$ python -q
>>> import numpy as np
>>> np.set_printoptions(suppress=True, linewidth=140)
>>> M = np.loadtxt("test18.csv", delimiter=",")
>>> M
array([[ 243.,   31.,   18., -114.,  -19.,   -1.,   25.,   67.,  -85.,   83.,  -86.,  -25.],
       [  31.,  372.,  -74.,  -93., -122.,   21.,    8., -136.,  -39.,    3.,  -48.,   59.],
       [  18.,  -74.,   85.,   75.,   -3.,  -33.,  -10.,   45.,  -11.,   75.,   44.,  -30.],
       [-114.,  -93.,   75.,  279.,   24.,    0.,   -6.,   -1.,  -22.,    9.,   71.,  -14.],
       [ -19., -122.,   -3.,   24.,  279.,  139., -195.,   71., -111., -113.,  -22.,  161.],
       [  -1.,   21.,  -33.,    0.,  139.,  226., -242.,  -30.,  -76.,  -71.,   32.,  125.],
       [  25.,    8.,  -10.,   -6., -195., -242.,  349.,   -3.,   73.,    8., -107., -171.],
       [  67., -136.,   45.,   -1.,   71.,  -30.,   -3.,  218.,  -25.,  100.,   54.,  111.],
       [ -85.,  -39.,  -11.,  -22., -111.,  -76.,   73.,  -25.,  201.,   56.,   12.,  -82.],
       [  83.,    3.,   75.,    9., -113.,  -71.,    8.,  100.,   56.,  416.,  154.,   55.],
       [ -86.,  -48.,   44.,   71.,  -22.,   32., -107.,   54.,   12.,  154.,  240.,   68.],
       [ -25.,   59.,  -30.,  -14.,  161.,  125., -171.,  111.,  -82.,   55.,   68.,  301.]])
>>> # equal to its transpose
>>> U, sig, VT = np.linalg.svd(M)
>>> sig.round(1) + 0
array([894.1, 644.2, 535. , 426. , 241.8, 231. , 109.5,  63.9,  50.8,  12.7,   0. ,   0. ])
>>> print(np.argmax(sig[:-1] / (sig[1:] + 1e-6)) + 1)
10
>>> B = U[:, :10] @ np.diag(sig[:10]) @ VT[:10]
>>> B.round(1) + 0
array([[ 243.,   31.,   18., -114.,  -19.,   -1.,   25.,   67.,  -85.,   83.,  -86.,  -25.],
       [  31.,  372.,  -74.,  -93., -122.,   21.,    8., -136.,  -39.,    3.,  -48.,   59.],
       [  18.,  -74.,   85.,   75.,   -3.,  -33.,  -10.,   45.,  -11.,   75.,   44.,  -30.],
       [-114.,  -93.,   75.,  279.,   24.,    0.,   -6.,   -1.,  -22.,    9.,   71.,  -14.],
       [ -19., -122.,   -3.,   24.,  279.,  139., -195.,   71., -111., -113.,  -22.,  161.],
       [  -1.,   21.,  -33.,    0.,  139.,  226., -242.,  -30.,  -76.,  -71.,   32.,  125.],
       [  25.,    8.,  -10.,   -6., -195., -242.,  349.,   -3.,   73.,    8., -107., -171.],
       [  67., -136.,   45.,   -1.,   71.,  -30.,   -3.,  218.,  -25.,  100.,   54.,  111.],
       [ -85.,  -39.,  -11.,  -22., -111.,  -76.,   73.,  -25.,  201.,   56.,   12.,  -82.],
       [  83.,    3.,   75.,    9., -113.,  -71.,    8.,  100.,   56.,  416.,  154.,   55.],
       [ -86.,  -48.,   44.,   71.,  -22.,   32., -107.,   54.,   12.,  154.,  240.,   68.],
       [ -25.,   59.,  -30.,  -14.,  161.,  125., -171.,  111.,  -82.,   55.,   68.,  301.]])
>>> np.round(np.linalg.norm(M - B, 2), 1), np.round(sig[10], 1)
(np.float64(0.0), np.float64(0.0))
